$ python3 -q
>>> import numpy as np
>>> np.set_printoptions(suppress=True, linewidth=120)
>>> A2 = np.array([[2.1, -1.2], [-0.5, -0.2], [0.6, -0.2]])
>>> W2 = np.array([[0.6, 0.1, -0.5, 0.4], [0.1, 0.5, 0.2, 1.0]])
>>> K = A2 @ W2
>>> K.round(2)
array([[ 1.14, -0.39, -1.29, -0.36],
       [-0.32, -0.15,  0.21, -0.4 ],
       [ 0.34, -0.04, -0.34,  0.04]])
>>> [round(float(x), 2) for x in np.linalg.svd(K, compute_uv=False)[:3]]
[1.88, 0.53, 0.0]
>>> U, s, VT = np.linalg.svd(K)
>>> V = VT[:(s > 1e-8).sum()]
>>> rng = np.random.default_rng(179047)
>>> vec = K[2] + -2 * K[0] + rng.integers(2) * np.eye(4)[0]
>>> vec.round(2)
array([-1.94,  0.74,  2.24,  0.76])
>>> print(np.round(np.diag(V.T @ V), 2))
[0.5  0.2  0.52 0.78]
>>> np.round(V.T @ V, 2)
array([[ 0.5 , -0.01, -0.48,  0.15],
       [-0.01,  0.2 ,  0.13,  0.38],
       [-0.48,  0.13,  0.52,  0.08],
       [ 0.15,  0.38,  0.08,  0.78]])
>>> np.allclose(V.T @ V @ vec, vec)
True
>>> F = np.load("block10.npy")
>>> F
array([[ 5,  7,  4,  6],
       [ 3,  3,  0,  2],
       [ 9,  6,  0,  0],
       [ 9,  1,  0,  5],
       [11, 13,  4, 10]])
>>> P = F @ np.linalg.solve(F.T @ F, F.T)
>>> np.round((np.eye(5) - P) @ F, 2) + 0
array([[0., 0., 0., 0.],
       [0., 0., 0., 0.],
       [0., 0., 0., 0.],
       [0., 0., 0., 0.],
       [0., 0., 0., 0.]])
>>> np.trace(P)
np.float64(4.0)
>>> np.round(np.diag(P), 2)
array([0.83, 0.33, 1.  , 1.  , 0.83])
>>> np.allclose(P @ P, P)
True
>>> f = np.array([0, 1, 2])
>>> np.array([np.convolve(row, f, "same") for row in F])
array([[ 5, 17, 18, 14],
       [ 3,  9,  6,  2],
       [ 9, 24, 12,  0],
       [ 9, 19,  2,  5],
       [11, 35, 30, 18]])
>>> A2 = np.c_[F[:, :1] @ np.array([[-1]]), np.array([-9, -8, 9, -8, 7])]
>>> A2
array([[ -5,  -9],
       [ -3,  -8],
       [ -9,   9],
       [ -9,  -8],
       [-11,   7]])
>>> print(np.round(np.linalg.norm(np.linalg.qr(F)[0].T @ A2, axis=0) ** 2 / ((A2 ** 2).sum(axis=0) + 1e-12), 2))
[1.  0.5]
>>> np.linalg.matrix_rank(np.c_[F, A2])
np.int64(5)
>>> np.linalg.matrix_rank(A2)
np.int64(2)
>>> print(np.round(np.linalg.norm(A2 - F @ np.linalg.lstsq(F, A2)[0], axis=0), 2) + 0)
[ 0.   13.06]
>>> data = np.cumsum(np.array([[1, 1, 1, 3],
...     [0, 3, 1, 0],
...     [3, 3, 2, 1],
...     [2, 2, 0, 2],
...     [2, 3, 1, 3],
...     [1, 2, 0, 0],
...     [2, 3, 3, 1],
...     [2, 2, 3, 3],
...     [2, 1, 3, 0],
...     [3, 1, 0, 1],
...     [2, 0, 0, 1],
...     [1, 3, 3, 1],
...     [3, 1, 2, 2],
...     [2, 2, 1, 0],
...     [1, 1, 3, 1],
...     [1, 1, 0, 3],
...     [3, 0, 2, 1],
...     [2, 0, 2, 0],
...     [1, 0, 1, 3],
...     [3, 1, 1, 1],
...     [0, 3, 3, 2],
...     [0, 0, 1, 2],
...     [1, 0, 1, 0],
...     [3, 0, 0, 0],
...     [1, 1, 0, 2],
...     [3, 3, 2, 3],
...     [2, 0, 0, 3],
...     [2, 2, 0, 2],
...     [3, 3, 1, 0],
...     [1, 1, 3, 1]]), axis=0)
>>> print(data)
[[ 1  1  1  3]
 [ 1  4  2  3]
 [ 4  7  4  4]
 [ 6  9  4  6]
 [ 8 12  5  9]
 [ 9 14  5  9]
 [11 17  8 10]
 [13 19 11 13]
 [15 20 14 13]
 [18 21 14 14]
 [20 21 14 15]
 [21 24 17 16]
 [24 25 19 18]
 [26 27 20 18]
 [27 28 23 19]
 [28 29 23 22]
 [31 29 25 23]
 [33 29 27 23]
 [34 29 28 26]
 [37 30 29 27]
 [37 33 32 29]
 [37 33 33 31]
 [38 33 34 31]
 [41 33 34 31]
 [42 34 34 33]
 [45 37 36 36]
 [47 37 36 39]
 [49 39 36 41]
 [52 42 37 41]
 [53 43 40 42]]
>>> cen = data - data.mean(axis=0)
>>> U, s, VT = np.linalg.svd(cen, full_matrices=False)
>>> np.searchsorted(np.cumsum(s ** 2) / (s ** 2).sum(), 0.9) + 1
np.int64(1)
>>> print(s.round(2))
[138.79  11.96   9.31   5.18]
>>> np.linalg.matrix_rank(cen)
np.int64(4)
>>> np.abs(VT[0]).argmax()
np.int64(0)
>>> np.round(VT[0] * np.sign(VT[0, np.abs(VT[0]).argmax()]), 2)
array([0.61, 0.42, 0.48, 0.46])
>>> lab = data[:, 0] > np.median(data[:, 0])
>>> f = data[lab].mean(axis=0) - data[~lab].mean(axis=0)
>>> print(((data - data.mean(axis=0)) @ f > 0).astype(int))
[0 0 0 0 0 0 0 0 0 0 0 0 0 0 1 1 1 1 1 1 1 1 1 1 1 1 1 1 1 1]
>>> lab.astype(int)
array([0, 0, 0, 0, 0, 0, 0, 0, 0, 0, 0, 0, 0, 0, 0, 1, 1, 1, 1, 1, 1, 1, 1, 1, 1, 1, 1, 1, 1, 1])
>>> np.argsort(-np.abs(f).round(6), kind="stable")
array([0, 2, 3, 1])
>>> data @ data
Traceback (most recent call last):
  File "<python-input-44>", line 1, in <module>
    data @ data
    ~~~~~^~~~~~
ValueError: matmul: Input operand 1 has a mismatch in its core dimension 0, with gufunc signature (n?,k),(k,m?)->(n?,m?) (size 30 is different from 4)
>>> G = data.T @ data
>>> print(np.round(np.linalg.svd(data, compute_uv=False) ** 2, 2))
[87746.1    344.44    93.64    34.83]
>>> P = data @ np.linalg.solve(data.T @ data, data.T)
>>> np.round(P @ data[:, 2], 2)
array([ 1.,  2.,  4.,  4.,  5.,  5.,  8., 11., 14., 14., 14., 17., 19., 20., 23., 23., 25., 27., 28., 29., 32., 33.,
       34., 34., 34., 36., 36., 36., 37., 40.])
>>> np.allclose(P @ P, P)
True
>>> E = np.load("case6.npy")
>>> E
array([[-0.67, -0.34,  0.46, -0.74],
       [ 1.03, -0.74,  0.86, -0.34],
       [ 2.21, -1.93,  2.27, -1.13],
       [-1.21, -0.13,  0.23, -0.77],
       [-1.9 ,  0.53, -0.55, -0.35],
       [ 2.04, -0.48,  0.48,  0.48]])
>>> print(np.count_nonzero(E))
24
>>> print(np.round(np.diff(E, axis=0), 2))
[[ 1.7  -0.4   0.4   0.4 ]
 [ 1.18 -1.19  1.41 -0.79]
 [-3.42  1.8  -2.04  0.36]
 [-0.69  0.66 -0.78  0.42]
 [ 3.94 -1.01  1.03  0.83]]
>>> np.unravel_index(np.abs(E).argmax(), E.shape)
(np.int64(2), np.int64(2))
>>> print(np.abs(E).max())
2.27
>>> print(np.round(E.sum(axis=0), 2))
[ 1.5  -3.09  3.75 -2.85]
>>> np.zeros(6, 4)
Traceback (most recent call last):
  File "<python-input-57>", line 1, in <module>
    np.zeros(6, 4)
    ~~~~~~~~^^^^^^
TypeError: Cannot interpret '4' as a data type
>>> f, g = E[5], E[2]
>>> np.round(f @ g, 2)
np.float64(5.98)
>>> pr = (f @ g) / (f @ f) * f
>>> np.round(g - pr, 2)
array([-0.3 , -1.34,  1.68, -1.72])
>>> pr.round(2)
array([ 2.51, -0.59,  0.59,  0.59])
>>> np.round(np.outer(f, g), 2)
array([[ 4.51, -3.94,  4.63, -2.31],
       [-1.06,  0.93, -1.09,  0.54],
       [ 1.06, -0.93,  1.09, -0.54],
       [ 1.06, -0.93,  1.09, -0.54]])
>>> round(np.linalg.norm(f + g) ** 2 + np.linalg.norm(f - g) ** 2, 2)
np.float64(39.78)
>>> r = np.linalg.matrix_rank(E)
>>> print(r)
2
>>> ns = np.linalg.svd(E)[2][r:].T
>>> print(np.round(E @ ns, 2) + 0)
[[0. 0.]
 [0. 0.]
 [0. 0.]
 [0. 0.]
 [0. 0.]
 [0. 0.]]
>>> [int(np.linalg.matrix_rank(E[:, :j + 1])) for j in range(4)]
[1, 2, 2, 2]
>>> np.round(ns @ ns.T, 2)
array([[ 0.13,  0.15, -0.14, -0.27],
       [ 0.15,  0.72,  0.34, -0.25],
       [-0.14,  0.34,  0.59,  0.33],
       [-0.27, -0.25,  0.33,  0.57]])
>>> print(ns.shape)
(4, 2)
>>> [int(np.linalg.matrix_rank(np.delete(E, i, axis=0))) for i in range(6)]
[2, 2, 2, 2, 2, 2]
>>> print(np.linalg.matrix_rank(E.T @ E), np.linalg.matrix_rank(E @ E.T))
2 2
>>> np.round(np.trace(np.linalg.pinv(E) @ E), 2)
np.float64(2.0)
>>> np.allclose(E[:-1].T @ np.linalg.lstsq(E[:-1].T, E[-1])[0], E[-1])
True
>>> np.round(E @ np.linalg.pinv(E) @ E, 2)
array([[-0.67, -0.34,  0.46, -0.74],
       [ 1.03, -0.74,  0.86, -0.34],
       [ 2.21, -1.93,  2.27, -1.13],
       [-1.21, -0.13,  0.23, -0.77],
       [-1.9 ,  0.53, -0.55, -0.35],
       [ 2.04, -0.48,  0.48,  0.48]])
>>> np.linalg.cond(E) > 100
np.True_
>>> round(np.linalg.norm(E, 2) / np.linalg.norm(E), 2)
np.float64(0.89)
>>> np.linalg.matrix_rank(E, rtol=0.1)
np.int64(2)
>>> A = np.loadtxt("layer18.csv", delimiter=",")
>>> A
array([[3., 0., 5.],
       [0., 2., 3.],
       [2., 1., 2.]])
>>> lab = rng.permutation(3)
>>> lab
array([2, 0, 1])
>>> A2 = A[lab][:, lab]
>>> round(np.linalg.det(A2), 2), round(float(np.linalg.det(A[lab])), 2)
(np.float64(-17.0), -17.0)
>>> np.allclose(A2, A)
False
>>> f = np.array([-3, 0])
>>> print(np.correlate(A[1], A[2], "full"))
[0. 4. 8. 7. 6.]
>>> np.cross(A[1, :3], A[2, :3])
array([ 1.,  6., -4.])
>>> np.polyval(f, A[1])
array([ 0., -6., -9.])
>>> lab = rng.permutation(3)
>>> A2 = A[:, lab] * rng.choice([-1, 1], 3)
>>> A2
array([[ 0.,  5., -3.],
       [ 2.,  3., -0.],
       [ 1.,  2., -2.]])
>>> U, _, VT = np.linalg.svd(A.T @ A2)
>>> np.round(np.linalg.lstsq(A, A2)[0], 2) + 0
array([[ 0.,  0., -1.],
       [ 1.,  0.,  0.],
       [ 0.,  1.,  0.]])
>>> evals, V = np.linalg.eig(A)
>>> np.prod(evals)
np.float64(-17.0)
>>> np.round(np.sort(np.linalg.eigvals(np.linalg.inv(A))), 2)
array([-0.79,  0.17,  0.45])
>>> print(np.round(np.sort(np.linalg.eigvals(A @ A)), 2))
[ 1.6   4.96 36.44]
>>> print(np.round(np.sort(np.linalg.eigvals(A.T)), 2))
[-1.26  2.23  6.04]
>>> np.round(np.linalg.norm(F, axis=0), 2)
array([17.8 , 16.25,  5.66, 12.85])
>>> np.round(np.linalg.norm(F[2] - F[0]), 2)
np.float64(8.31)
>>> round(np.linalg.norm(F) ** 2 / np.linalg.norm(F, 2) ** 2, 2)
np.float64(1.11)
>>> round(float(np.linalg.norm(F, "nuc")), 2)
40.02
>>> np.linalg.norm(F, axis=1).argmax()
np.int64(4)
>>> round(np.linalg.norm(F[2], 1), 2), np.round(np.linalg.norm(F[2], np.inf), 2)
(np.float64(15.0), np.float64(9.0))
>>> J = np.load("m.npy")
>>> J.round(2)
array([[-0.91, -2.72, -1.46, -2.3 , -2.58],
       [ 3.66, -2.16,  1.82, -0.78, -1.7 ],
       [ 0.79, -5.97, -4.85, -1.74, -4.56],
       [ 1.22,  0.63,  4.18, -1.59, -0.11],
       [ 7.68, -6.05, -1.14,  0.56, -3.85],
       [ 6.17,  1.49,  8.07,  0.06,  1.01],
       [ 0.54,  0.94,  4.23, -1.82,  0.02],
       [ 8.9 , -5.39,  0.43,  0.97, -3.27],
       [10.22, -3.16,  4.13,  1.41, -1.64],
       [-3.91,  0.91,  1.71, -3.3 , -0.49],
       [-0.93, -1.41,  0.27, -2.31, -1.71],
       [ 0.09, -0.79,  1.67, -1.97, -1.18],
       [-1.12, -3.7 , -2.89, -2.37, -3.26]])
>>> # rank 3
>>> U, s, VT = np.linalg.svd(J)
>>> V = VT[:(s > 1e-8).sum()]
>>> vec = J[10] + 3 * J[8] + rng.integers(2) * np.eye(5)[3]
>>> vec.round(2)
array([ 29.73, -10.91,  12.64,   1.91,  -6.63])
>>> np.allclose(V.T @ V @ vec, vec)
True
>>> U, s, VT = np.linalg.svd(J)
>>> print(np.argmax(s[:-1] / (s[1:] + 1e-6)) + 1)
3
>>> A2 = U[:, :3] @ np.diag(s[:3]) @ VT[:3]
>>> np.round(np.linalg.norm(J - A2, 2), 2), round(float(s[3]), 2)
(np.float64(0.0), 0.0)
>>> np.round(np.abs(J - A2).max(), 2)
np.float64(0.0)
